% ipython --no-banner

In [1]: import numpy as np

In [2]: np.set_printoptions(suppress=True, linewidth=120)

In [3]: J = np.loadtxt("m.csv", delimiter=",")

In [4]: print(J)
[[-0.1 -0.7  0.4]
 [-0.3  1.8 -1.7]
 [-0.6  0.1 -0.6]
 [-0.8  2.4 -2.7]
 [ 0.4 -0.8  0.9]
 [ 0.9 -1.2  1.1]
 [-0.6  2.  -2.3]
 [ 0.1 -0.7  1. ]
 [-0.2  1.4 -0.6]
 [ 0.1  0.6 -0.3]
 [ 0.   0.   1. ]
 [-0.6  0.4 -0.2]
 [ 1.7 -3.3  4. ]
 [ 1.5 -3.9  4.6]
 [ 0.  -0.1  0.2]
 [ 1.1 -3.6  3.8]
 [ 1.4 -4.5  4.1]
 [ 0.7  1.   0. ]
 [-0.1  0.   0.4]
 [ 1.4 -2.9  2.9]
 [-0.8  1.8 -2.1]
 [-0.1  0.4 -0.5]
 [-1.   3.5 -3.9]
 [-0.3  1.3 -1.1]
 [-0.9  0.3 -0.2]
 [ 1.6 -5.   4.7]
 [ 1.7 -4.3  3.8]
 [-2.1  5.9 -6. ]
 [ 0.7 -3.3  3.1]
 [ 0.9 -2.3  2.7]
 [ 0.9 -2.4  2.5]
 [ 1.2 -3.2  3.2]]

In [5]: proj = J @ np.linalg.solve(J.T @ J, J.T)

In [6]: print(np.allclose(proj @ proj, proj))
True

In [7]: print(round(np.trace(proj), 1))
3.0

In [8]: print(np.round(np.linalg.eigvalsh(proj), 1) + 0)
[0. 0. 0. 0. 0. 0. 0. 0. 0. 0. 0. 0. 0. 0. 0. 0. 0. 0. 0. 0. 0. 0. 0. 0. 0. 0. 0. 0. 0. 1. 1. 1.]

In [9]: x0 = np.array([4, -5, -2])

In [10]: rhs = J @ x0

In [11]: print(np.round(np.linalg.lstsq(J, rhs)[0], 1))
[ 4. -5. -2.]

In [12]: print(np.round(np.linalg.solve(J.T @ J, J.T @ rhs), 1))
[ 4. -5. -2.]

In [13]: rng = np.random.default_rng(172)

In [14]: rhs = rhs + 0.1 * rng.normal(size=32)

In [15]: print(rhs.round(1))
[  2.3  -6.9  -1.6  -9.9   4.    7.3  -7.8   2.   -6.5  -2.   -2.   -4.   15.4  16.4   0.1  14.7  19.7  -2.3  -1.2
  14.1  -8.   -1.3 -13.7  -5.4  -4.7  22.   20.7 -25.8  13.   10.   10.6  14.4]

In [16]: c, *_ = np.linalg.lstsq(J, rhs)

In [17]: print(c.round(1))
[ 4.  -4.9 -1.9]

In [18]: print(round(np.linalg.norm(rhs - J @ c), 1))
0.5

In [19]: print(np.round(J.T @ (rhs - J @ c), 1) + 0)
[0. 0. 0.]

In [20]: cen = J - J.mean(axis=0)

In [21]: vecs = np.linalg.svd(cen)[2][:1]

In [22]: out = cen - cen @ vecs.T @ vecs

In [23]: print(np.round(out.std(axis=0), 1))
[0.3 0.2 0.2]

In [24]: print(round(np.linalg.norm(out) / np.linalg.norm(cen), 1))
0.1

In [25]: print(np.round(np.cov(cen @ vecs.T, rowvar=False), 1))
14.0

In [26]: out = np.c_[J[:, :2] @ np.array([[-2, -1], [-3, 0]]), np.array([-3, 3, 3, 1, -2, -2, 0, -3, 0, 0, 0, 2, 0, 1, -1, 2, -3, -3, 2, 3, 3, -3, 1, -2, 0, 3, 2, 0, -2, -2, 1, 2])]

In [27]: print(out.round(1) + 0)
[[  2.3   0.1  -3. ]
 [ -4.8   0.3   3. ]
 [  0.9   0.6   3. ]
 [ -5.6   0.8   1. ]
 [  1.6  -0.4  -2. ]
 [  1.8  -0.9  -2. ]
 [ -4.8   0.6   0. ]
 [  1.9  -0.1  -3. ]
 [ -3.8   0.2   0. ]
 [ -2.   -0.1   0. ]
 [  0.    0.    0. ]
 [  0.    0.6   2. ]
 [  6.5  -1.7   0. ]
 [  8.7  -1.5   1. ]
 [  0.3   0.   -1. ]
 [  8.6  -1.1   2. ]
 [ 10.7  -1.4  -3. ]
 [ -4.4  -0.7  -3. ]
 [  0.2   0.1   2. ]
 [  5.9  -1.4   3. ]
 [ -3.8   0.8   3. ]
 [ -1.    0.1  -3. ]
 [ -8.5   1.    1. ]
 [ -3.3   0.3  -2. ]
 [  0.9   0.9   0. ]
 [ 11.8  -1.6   3. ]
 [  9.5  -1.7   2. ]
 [-13.5   2.1   0. ]
 [  8.5  -0.7  -2. ]
 [  5.1  -0.9  -2. ]
 [  5.4  -0.9   1. ]
 [  7.2  -1.2   2. ]]

In [28]: print(np.linalg.matrix_rank(out))
3

In [29]: print(np.round(np.linalg.norm(np.linalg.qr(J)[0].T @ out, axis=0) ** 2 / ((out ** 2).sum(axis=0) + 1e-12), 1) + 0)
[1. 1. 0.]

In [30]: print(np.round(np.linalg.norm(out - J @ np.linalg.lstsq(J, out)[0], axis=0), 1) + 0)
[ 0.   0.  11.4]

In [31]: arr = np.loadtxt("arr.csv", delimiter=",")

In [32]: print(arr.round(1) + 0)
[[ 0.  -0.1  1.2  3.1  3.   1.1]
 [-0.1  0.   1.   2.9  3.1  1. ]
 [ 0.1  0.2  1.   2.9  3.   1.1]
 [-0.1  0.1  0.8  3.   2.8  1. ]
 [ 0.1  0.2  0.9  3.   3.   1.1]
 [-0.2  0.   1.   2.8  3.1  1.2]
 [-0.1 -0.2  0.9  2.9  3.   0.9]
 [ 0.   0.   1.1  3.1  2.9  1.1]
 [-0.1  0.   1.   3.   3.   1. ]
 [ 2.  -0.1  0.   1.   0.   2.2]
 [ 1.9  0.  -0.1  0.9  0.   2. ]
 [ 1.9  0.   0.2  1.   0.   2.1]
 [ 2.   0.1  0.1  1.1 -0.1  2.1]
 [ 2.1 -0.1 -0.2  1.1 -0.1  1.9]
 [ 2.1 -0.1  0.   0.9  0.   2.1]
 [ 2.1  0.1  0.1  1.  -0.1  2. ]
 [ 2.1 -0.1  0.   1.1  0.2  2.2]
 [ 2.   0.1  0.   0.8 -0.1  2. ]]

In [33]: D = np.linalg.norm(arr[:, None] - arr[None], axis=-1)

In [34]: print(D.mean(axis=1).argmax())
5

In [35]: print(np.unravel_index(D.round(6).argmax(), D.shape))
(np.int64(0), np.int64(17))

In [36]: print(D[12].round(6).argsort(kind="stable")[:4])
[12 15  9 11]

In [37]: print(np.round(np.linalg.norm(arr - arr.mean(axis=0), axis=1), 1))
[2.3 2.3 2.1 2.  2.2 2.3 2.2 2.2 2.3 2.2 2.2 2.1 2.2 2.2 2.3 2.2 2.1 2.3]

In [38]: print(D[12].round(1))
[4.5 4.5 4.3 4.3 4.4 4.5 4.4 4.4 4.5 0.2 0.3 0.3 0.  0.4 0.3 0.2 0.3 0.3]

In [39]: print(np.flatnonzero(D[12] < D.mean() / 2))
[ 9 10 11 12 13 14 15 16 17]

In [40]: print((D + 1e9 * np.eye(18)).round(6).argmin(axis=1))
[ 7  8  4  2  2  1  1  0  1 16 17 15 15 14  9 12  9 10]

In [41]: print(np.linalg.matrix_rank(D ** 2))
8

In [42]: out = arr / np.sqrt((arr ** 2).mean(axis=1, keepdims=True))

In [43]: print(np.round(arr - arr.mean(axis=1, keepdims=True), 1) + 0)
[[-1.4 -1.5 -0.2  1.7  1.6 -0.3]
 [-1.4 -1.4 -0.3  1.6  1.7 -0.3]
 [-1.3 -1.2 -0.4  1.5  1.6 -0.3]
 [-1.4 -1.2 -0.4  1.7  1.5 -0.2]
 [-1.3 -1.2 -0.4  1.6  1.6 -0.2]
 [-1.5 -1.3 -0.4  1.5  1.8 -0.1]
 [-1.3 -1.5 -0.3  1.7  1.7 -0.3]
 [-1.3 -1.4 -0.2  1.7  1.6 -0.3]
 [-1.4 -1.4 -0.3  1.7  1.7 -0.3]
 [ 1.2 -0.9 -0.9  0.2 -0.9  1.3]
 [ 1.1 -0.7 -0.9  0.1 -0.8  1.3]
 [ 1.  -0.9 -0.7  0.2 -0.9  1.2]
 [ 1.2 -0.8 -0.8  0.2 -1.   1.3]
 [ 1.3 -0.9 -1.   0.3 -0.9  1.1]
 [ 1.3 -0.9 -0.8  0.1 -0.9  1.2]
 [ 1.2 -0.8 -0.8  0.2 -0.9  1.1]
 [ 1.2 -1.  -0.9  0.2 -0.7  1.3]
 [ 1.2 -0.7 -0.8  0.  -0.9  1.2]]

In [44]: print(np.linalg.matrix_rank(out) == np.linalg.matrix_rank(arr))
True

In [45]: print(np.round(np.linalg.norm(out, axis=1), 1))
[2.4 2.4 2.4 2.4 2.4 2.4 2.4 2.4 2.4 2.4 2.4 2.4 2.4 2.4 2.4 2.4 2.4 2.4]

In [46]: F = np.load("case5.npy")

In [47]: print(F)
[[ 1.1 -0.8  0.2 -2.4 -1.4]
 [ 0.6 -1.6  0.2  0.2 -0.7]
 [ 0.1  0.8 -0.4  0.5 -1.2]
 [ 0.   0.6 -1.6  0.3  0. ]
 [ 1.9  0.4 -1.9 -1.8 -0.3]
 [ 0.8  0.4 -1.2  0.3  1. ]
 [-1.5 -0.2 -1.9  2.   0.6]
 [-0.1 -1.2  0.9 -0.7 -1. ]
 [ 0.4 -0.5  1.3  0.9  2. ]
 [-1.7 -1.7  0.8 -0.6 -0.4]
 [ 0.3 -0.8 -0.6 -0.4 -0.6]
 [ 0.1  0.1  0.4 -0.3 -0.1]
 [ 0.  -1.2  0.6 -1.3 -0.6]]

In [48]: Uu, sigma, vt = np.linalg.svd(F, full_matrices=False)

In [49]: print(np.round(vt @ vt.T, 1) + 0)
[[1. 0. 0. 0. 0.]
 [0. 1. 0. 0. 0.]
 [0. 0. 1. 0. 0.]
 [0. 0. 0. 1. 0.]
 [0. 0. 0. 0. 1.]]

In [50]: print((sigma > 1e-8).sum())
5

In [51]: print(np.round(Uu.T @ Uu, 1) + 0)
[[1. 0. 0. 0. 0.]
 [0. 1. 0. 0. 0.]
 [0. 0. 1. 0. 0.]
 [0. 0. 0. 1. 0.]
 [0. 0. 0. 0. 1.]]

In [52]: print(Uu.shape, sigma.shape, vt.shape)
(13, 5) (5,) (5, 5)

In [53]: print(round(float(np.sqrt((sigma ** 2).sum())), 1), round(float(np.linalg.norm(F)), 1))
8.1 8.1

In [54]: print(np.abs(Uu[:, 0]).round(6).argmax())
0

In [55]: print(sigma.round(1))
[5.3 4.5 3.1 2.3 1.6]

In [56]: print(np.round(np.cumsum(sigma ** 2) / np.sum(sigma ** 2), 1))
[0.4 0.7 0.9 1.  1. ]

In [57]: print(np.round(sigma / sigma[0], 1))
[1.  0.8 0.6 0.4 0.3]
